% python3 -q
>>> import numpy as np
>>> from numpy import linalg as LA
>>> np.set_printoptions(precision=2, suppress=True, linewidth=200)
>>> tidy = lambda a: np.round(a, 2) + 0
>>> mat = np.load("w.npy")
>>> mat
array([[  2.1 , -12.8 ,   8.31,  28.83,   5.74,   9.72, -18.72,  -7.5 , -10.86,  17.99],
       [ -0.42, -12.92,   9.82,  27.26,   5.32,   8.91, -16.93,  -8.5 , -10.62,  18.58],
       [  0.53, -12.67,   9.35,  25.35,   6.65,   8.46, -17.7 ,  -7.57,  -6.88,  18.59],
       [ -0.11, -11.07,   9.15,  28.05,   6.36,   9.16, -16.73,  -8.66,  -8.25,  18.98],
       [ -0.48, -12.46,   9.73,  28.2 ,   5.64,   9.66, -18.96,  -9.38,  -8.84,  19.1 ],
       [  0.04, -12.72,   8.37,  27.61,   5.88,   8.75, -18.61,  -8.91,  -7.65,  18.29],
       [  0.34, -12.77,   9.31,  27.48,   5.77,   8.92, -19.57,  -9.97, -10.  ,  18.07],
       [  1.38, -12.82,  10.33,  27.46,   5.37,   9.09, -18.27, -10.49,  -8.58,  17.62],
       [ -0.17, -12.86,   8.16,  26.11,   6.36,  11.41, -17.65,  -9.81,  -8.84,  18.45],
       [ -1.37, -13.99,   9.63,  26.85,   6.91,  10.62, -18.47,  -8.77,  -9.45,  19.03],
       [ -0.51, -12.  ,   8.14,  25.57,   6.59,   8.2 , -17.82,  -9.54,  -8.58,  18.34],
       [  0.41, -13.52,   8.64,  28.02,   5.95,   7.2 , -18.84, -10.03,  -9.39,  18.46],
       [ -0.02, -12.41,   8.73,  26.68,   4.17,  10.55, -18.22,  -7.83,  -6.31,  18.93],
       [ -0.56, -10.86,   9.46,  28.6 ,   5.58,   9.06, -18.63, -10.31,  -9.34,  18.53]])
>>> U, s, Vt = LA.svd(mat)
>>> tidy(s)
array([164.86,   4.99,   3.95,   3.85,   3.48,   3.05,   2.51,   2.13,   1.57,   0.99])
>>> np.argmax(s[:-1] / (s[1:] + 1e-6)) + 1
np.int64(1)
>>> Y = U[:, :1] @ np.diag(s[:1]) @ Vt[:1]
>>> LA.matrix_rank(Y)
np.int64(1)
>>> tidy(LA.norm(mat - Y) / LA.norm(mat))
np.float64(0.06)
>>> Y = np.array([[4, 3, 1],
...     [-5, -1, -1],
...     [-3, -3, 4],
...     [-5, 2, 5],
...     [-3, 5, 3],
...     [-5, 5, -1],
...     [-2, 1, 4],
...     [4, 5, 0],
...     [-4, -5, -4],
...     [1, 2, 1]])
>>> LA.matrix_rank(mat @ Y)
np.int64(3)
>>> tidy(np.einsum("ij->j", mat))
array([   1.16, -175.87,  127.13,  382.07,   82.29,  129.71, -255.12, -127.27, -123.59,  258.96])
>>> np.vstack([mat, Y.T]).shape
(17, 10)
>>> x = np.array([0, 2, 1, 1, 1, 1, 0, 0, 1, 1])
>>> target = mat @ x
>>> tidy(LA.pinv(mat) @ mat)
array([[1., 0., 0., 0., 0., 0., 0., 0., 0., 0.],
       [0., 1., 0., 0., 0., 0., 0., 0., 0., 0.],
       [0., 0., 1., 0., 0., 0., 0., 0., 0., 0.],
       [0., 0., 0., 1., 0., 0., 0., 0., 0., 0.],
       [0., 0., 0., 0., 1., 0., 0., 0., 0., 0.],
       [0., 0., 0., 0., 0., 1., 0., 0., 0., 0.],
       [0., 0., 0., 0., 0., 0., 1., 0., 0., 0.],
       [0., 0., 0., 0., 0., 0., 0., 1., 0., 0.],
       [0., 0., 0., 0., 0., 0., 0., 0., 1., 0.],
       [0., 0., 0., 0., 0., 0., 0., 0., 0., 1.]])
>>> tidy(LA.solve(mat.T @ mat, mat.T @ target))
array([0., 2., 1., 1., 1., 1., 0., 0., 1., 1.])
>>> tidy(LA.lstsq(mat, target)[0])
array([0., 2., 1., 1., 1., 1., 0., 0., 1., 1.])
>>> try:
...     LA.solve(mat, target)
... except LA.LinAlgError as e:
...     print("failed:", e)
... 
failed: Last 2 dimensions of the array must be square
>>> rng = np.random.default_rng(682910)
>>> target = target + 0.3 * rng.normal(size=14)
>>> tidy(target)
array([34.44, 32.84, 35.86, 41.09, 38.26, 35.51, 33.88, 35.46, 35.94, 35.3 , 34.44, 31.47, 37.97, 39.81])
>>> beta, *_ = LA.lstsq(mat, target)
>>> [round(float(LA.norm(LA.solve(mat.T @ mat + lam * np.eye(10), mat.T @ target))), 2) for lam in (0, 1, 10, 100)]
[3.22, 2.84, 1.74, 0.88]
>>> tidy(beta)
array([ 0.2 ,  2.11,  0.83,  0.88,  1.  ,  1.09, -0.1 , -0.01,  0.95,  1.14])
>>> tidy(mat.T @ (target - mat @ beta))
array([0., 0., 0., 0., 0., 0., 0., 0., 0., 0.])
>>> tidy(LA.norm(mat) ** 2 / LA.norm(mat, 2) ** 2)
np.float64(1.0)
>>> tidy(LA.norm(mat, 2))
np.float64(164.86)
>>> LA.norm(mat, axis=1).argmax()
np.int64(4)
>>> K = (rng.random((11, 11)) < 0.3) + np.eye(11)
>>> K /= K.sum(axis=1, keepdims=True)
>>> tidy(K)
array([[0.4 , 0.  , 0.2 , 0.  , 0.2 , 0.2 , 0.  , 0.  , 0.  , 0.  , 0.  ],
       [0.  , 0.5 , 0.  , 0.  , 0.25, 0.  , 0.  , 0.  , 0.  , 0.  , 0.25],
       [0.  , 0.  , 0.33, 0.  , 0.33, 0.  , 0.  , 0.33, 0.  , 0.  , 0.  ],
       [0.  , 0.  , 0.  , 0.25, 0.  , 0.25, 0.  , 0.25, 0.25, 0.  , 0.  ],
       [0.  , 0.  , 0.  , 0.2 , 0.4 , 0.  , 0.2 , 0.  , 0.  , 0.  , 0.2 ],
       [0.  , 0.  , 0.  , 0.2 , 0.2 , 0.2 , 0.  , 0.2 , 0.  , 0.  , 0.2 ],
       [0.  , 0.  , 0.25, 0.  , 0.  , 0.25, 0.25, 0.  , 0.25, 0.  , 0.  ],
       [0.  , 0.  , 0.  , 0.25, 0.25, 0.  , 0.  , 0.25, 0.  , 0.  , 0.25],
       [0.  , 0.  , 0.  , 0.  , 0.  , 0.2 , 0.2 , 0.  , 0.2 , 0.2 , 0.2 ],
       [0.  , 0.  , 0.2 , 0.  , 0.  , 0.  , 0.2 , 0.  , 0.  , 0.4 , 0.2 ],
       [0.  , 0.  , 0.17, 0.17, 0.  , 0.  , 0.  , 0.17, 0.  , 0.17, 0.33]])
>>> W = np.array([[3, 1],
...     [9, -2],
...     [3, 5],
...     [9, -6],
...     [0, 8],
...     [2, 0],
...     [-7, 6],
...     [2, 7],
...     [5, -6],
...     [-4, -5],
...     [1, 5]])
>>> beta = np.array([1, 1])
>>> act = np.maximum(K @ W + beta, 0)
>>> (act > 0).astype(int)
array([[1, 1],
       [1, 1],
       [1, 1],
       [1, 0],
       [1, 1],
       [1, 1],
       [1, 1],
       [1, 1],
       [1, 1],
       [0, 1],
       [1, 1]])
>>> tidy((act > 0).mean(axis=0))
array([0.91, 0.91])
>>> W2 = np.array([[2, 0, 2], [0, 3, 1]])
>>> (act @ W2).round(6).argmax(axis=1)
array([1, 2, 1, 0, 1, 1, 1, 1, 1, 1, 2])
